% ipython --no-banner

In [1]: import numpy as np

In [2]: import numpy.linalg as la

In [3]: np.set_printoptions(precision=2, suppress=True, linewidth=120)

In [4]: M = np.load("data.npy")

In [5]: print(M)
[[ 4  0 -2  4]
 [-4 -3  3  3]
 [-4  1  4 -5]
 [ 3  2  2 -4]]

In [6]: rng = np.random.default_rng(6459)

In [7]: z = rng.permutation(4)

In [8]: print(z)
[0 3 1 2]

In [9]: A2 = M[z][:, z]

In [10]: print(np.sort(np.abs(la.eigvals(A2))))
[1.18 2.59 6.38 6.8 ]

In [11]: Q, r_ = la.qr(M)

In [12]: print(np.allclose(r_.T @ r_, M.T @ M))
True

In [13]: print(np.round(Q @ r_, 2) + 0)
[[ 4.  0. -2.  4.]
 [-4. -3.  3.  3.]
 [-4.  1.  4. -5.]
 [ 3.  2.  2. -4.]]

In [14]: print(np.abs(np.diag(r_)))
[7.55 3.25 3.66 1.47]

In [15]: print(np.trace(Q @ Q.T))
4.0

In [16]: print(Q.shape, r_.shape)
(4, 4) (4, 4)

In [17]: A2 = M / np.sqrt((M ** 2).mean(axis=1, keepdims=True))

In [18]: print(M - M.mean(axis=1, keepdims=True))
[[ 2.5  -1.5  -3.5   2.5 ]
 [-3.75 -2.75  3.25  3.25]
 [-3.    2.    5.   -4.  ]
 [ 2.25  1.25  1.25 -4.75]]

In [19]: print(A2[0])
[ 1.33  0.   -0.67  1.33]

In [20]: print(la.matrix_rank(A2) == la.matrix_rank(M))
True

In [21]: print(np.einsum("ij,ji->", M, M))
95

In [22]: print(np.round(la.det(M[::-1]), 2))
132.0

In [23]: print(round(float(la.det(M.T)), 2))
132.0

In [24]: arr = np.array([[-0.4, 0.8, 0.8], [-0.2, -0.7, 1.2], [1.2, 0.7, 0.2]])

In [25]: print(arr)
[[-0.4  0.8  0.8]
 [-0.2 -0.7  1.2]
 [ 1.2  0.7  0.2]]

In [26]: blk = np.stack([arr, -3 * arr, arr[::-1]])

In [27]: print(la.matrix_rank(blk))
[3 3 3]

In [28]: print(la.det(blk))
[  2.14 -57.67  -2.14]

In [29]: print(blk.sum(axis=0))
[[ 2.  -0.9 -1.4]
 [ 0.2  0.7 -1.2]
 [-2.8 -0.6  0.4]]

In [30]: print((blk @ arr.T).shape)
(3, 3, 3)
